$ ipython --no-banner

In [1]: import numpy as np

In [2]: np.set_printoptions(suppress=True, linewidth=100)

In [3]: J = np.array([[0.44, -0.88, -2.53, 0.0, 0.66],
   ...:     [0.36, -0.72, -2.07, 0.0, 0.54],
   ...:     [0.68, -1.36, -3.91, 0.0, 1.02]])

In [4]: Y = J / np.linalg.norm(J, axis=1)
---------------------------------------------------------------------------
ValueError                                Traceback (most recent call last)
Cell In[4], line 1
----> 1 Y = J / np.linalg.norm(J, axis=1)

ValueError: operands could not be broadcast together with shapes (3,5) (3,) 

In [5]: Y = J / np.linalg.norm(J, axis=1, keepdims=True)

In [6]: cov = Y @ Y.T

In [7]: cov[1].round(2)
Out[7]: array([1., 1., 1.])

In [8]: (np.abs(cov) > 0.9).astype(int)
Out[8]: 
array([[1, 1, 1],
       [1, 1, 1],
       [1, 1, 1]])

In [9]: np.round(np.linalg.norm(Y, axis=1), 2)
Out[9]: array([1., 1., 1.])

In [10]: Uu, s, VT = np.linalg.svd(J)

In [11]: evecs = VT[:(s > 1e-8).sum()]

In [12]: rng = np.random.default_rng(6218)

In [13]: vec = J[2] + -2 * J[0] + rng.integers(2) * np.eye(5)[1]

In [14]: vec.round(2)
Out[14]: array([-0.2 ,  0.4 ,  1.15,  0.  , -0.3 ])

In [15]: np.linalg.matrix_rank(np.vstack([J, vec]))
Out[15]: np.int64(1)

In [16]: round(np.linalg.norm(vec - evecs.T @ evecs @ vec), 2)
Out[16]: np.float64(0.0)

In [17]: np.round(np.diag(evecs.T @ evecs), 2)
Out[17]: array([0.02, 0.1 , 0.82, 0.  , 0.06])

In [18]: F = np.load("mat.npy")

In [19]: F.round(2)
Out[19]: 
array([[ 2.13,  0.54, -0.36, -0.31, -0.26],
       [ 0.54,  0.09, -0.1 , -0.48, -0.03],
       [-0.36, -0.1 ,  0.07,  0.14,  0.14],
       [-0.31, -0.48,  0.14, -0.45,  2.14],
       [-0.26, -0.03,  0.14,  2.14,  1.16]])

In [20]: rank = np.linalg.matrix_rank(F)

In [21]: rank
Out[21]: np.int64(3)

In [22]: N = np.linalg.svd(F)[2][rank:].T

In [23]: np.allclose(F @ N, 0)
Out[23]: True

In [24]: np.round(N @ N.T, 2)
Out[24]: 
array([[ 0.08, -0.22,  0.15,  0.02, -0.04],
       [-0.22,  0.91,  0.04, -0.1 ,  0.15],
       [ 0.15,  0.04,  0.97, -0.03, -0.04],
       [ 0.02, -0.1 , -0.03,  0.01, -0.01],
       [-0.04,  0.15, -0.04, -0.01,  0.03]])

In [25]: [int(np.linalg.matrix_rank(F[:, :j + 1])) for j in range(5)]
Out[25]: [1, 2, 3, 3, 3]

In [26]: np.round(F @ N, 2) + 0
Out[26]: 
array([[0., 0.],
       [0., 0.],
       [0., 0.],
       [0., 0.],
       [0., 0.]])

In [27]: [int(np.linalg.matrix_rank(F[:i])) for i in range(1, len(F) + 1)]
Out[27]: [1, 2, 3, 3, 3]

In [28]: Uu, s, VT = np.linalg.svd(F)

In [29]: evecs = VT[:(s > 1e-8).sum()]

In [30]: vec = F[2] + 3 * F[0] + rng.integers(2) * np.eye(5)[2]

In [31]: vec.round(2)
Out[31]: array([ 6.03,  1.53, -1.02, -0.79, -0.63])

In [32]: np.round(np.diag(evecs.T @ evecs), 2)
Out[32]: array([0.92, 0.09, 0.03, 0.99, 0.97])

In [33]: np.round(np.linalg.norm(vec - evecs.T @ evecs @ vec), 2)
Out[33]: np.float64(0.0)

In [34]: np.linalg.matrix_rank(np.vstack([F, vec]))
Out[34]: np.int64(3)

In [35]: vals, evecs = np.linalg.eigh(F)

In [36]: np.round(evecs.T @ evecs, 2) + 0
Out[36]: 
array([[1., 0., 0., 0., 0.],
       [0., 1., 0., 0., 0.],
       [0., 0., 1., 0., 0.],
       [0., 0., 0., 1., 0.],
       [0., 0., 0., 0., 1.]])

In [37]: np.round(np.linalg.eigvalsh(F @ F), 2) + 0
Out[37]: array([0., 0., 4., 4., 9.])

In [38]: np.round(np.linalg.svd(F, compute_uv=False), 2) + 0
Out[38]: array([3., 2., 2., 0., 0.])

In [39]: np.round(evecs @ np.diag(vals) @ evecs.T, 2)
Out[39]: 
array([[ 2.13,  0.54, -0.36, -0.31, -0.26],
       [ 0.54,  0.09, -0.1 , -0.48, -0.03],
       [-0.36, -0.1 ,  0.07,  0.14,  0.14],
       [-0.31, -0.48,  0.14, -0.45,  2.14],
       [-0.26, -0.03,  0.14,  2.14,  1.16]])

In [40]: np.round(np.linalg.eigvalsh(F + -3 * np.eye(5)), 2) + 0
Out[40]: array([-5., -3., -3., -1.,  0.])

In [41]: (vals > 1e-8).sum(), (vals < -1e-8).sum()
Out[41]: (np.int64(2), np.int64(1))

In [42]: np.round(evecs.T @ F @ evecs, 2) + 0
Out[42]: 
array([[-2.,  0.,  0.,  0.,  0.],
       [ 0.,  0.,  0.,  0.,  0.],
       [ 0.,  0.,  0.,  0.,  0.],
       [ 0.,  0.,  0.,  2.,  0.],
       [ 0.,  0.,  0.,  0.,  3.]])

In [43]: vals, evecs = np.linalg.eigh(F)

In [44]: vec = np.array([2, 2, 1, 0, 2])

In [45]: np.round(evecs * np.maximum(vals, 0) @ evecs.T, 2)
Out[45]: 
array([[ 2.13,  0.54, -0.36, -0.31, -0.26],
       [ 0.54,  0.15, -0.1 , -0.19, -0.22],
       [-0.36, -0.1 ,  0.07,  0.13,  0.15],
       [-0.31, -0.19,  0.13,  0.88,  1.24],
       [-0.26, -0.22,  0.15,  1.24,  1.77]])

In [46]: round(np.abs(F).sum(axis=1).max(), 2), np.round(np.abs(vals).max(), 2)
Out[46]: (np.float64(3.73), np.float64(3.0))

In [47]: np.round(vec @ F @ vec, 2)
Out[47]: np.float64(14.37)

In [48]: np.round(evecs * np.abs(vals) @ evecs.T, 2)
Out[48]: 
array([[ 2.13,  0.54, -0.36, -0.3 , -0.26],
       [ 0.54,  0.22, -0.11,  0.1 , -0.42],
       [-0.36, -0.11,  0.07,  0.11,  0.16],
       [-0.3 ,  0.1 ,  0.11,  2.21,  0.34],
       [-0.26, -0.42,  0.16,  0.34,  2.37]])
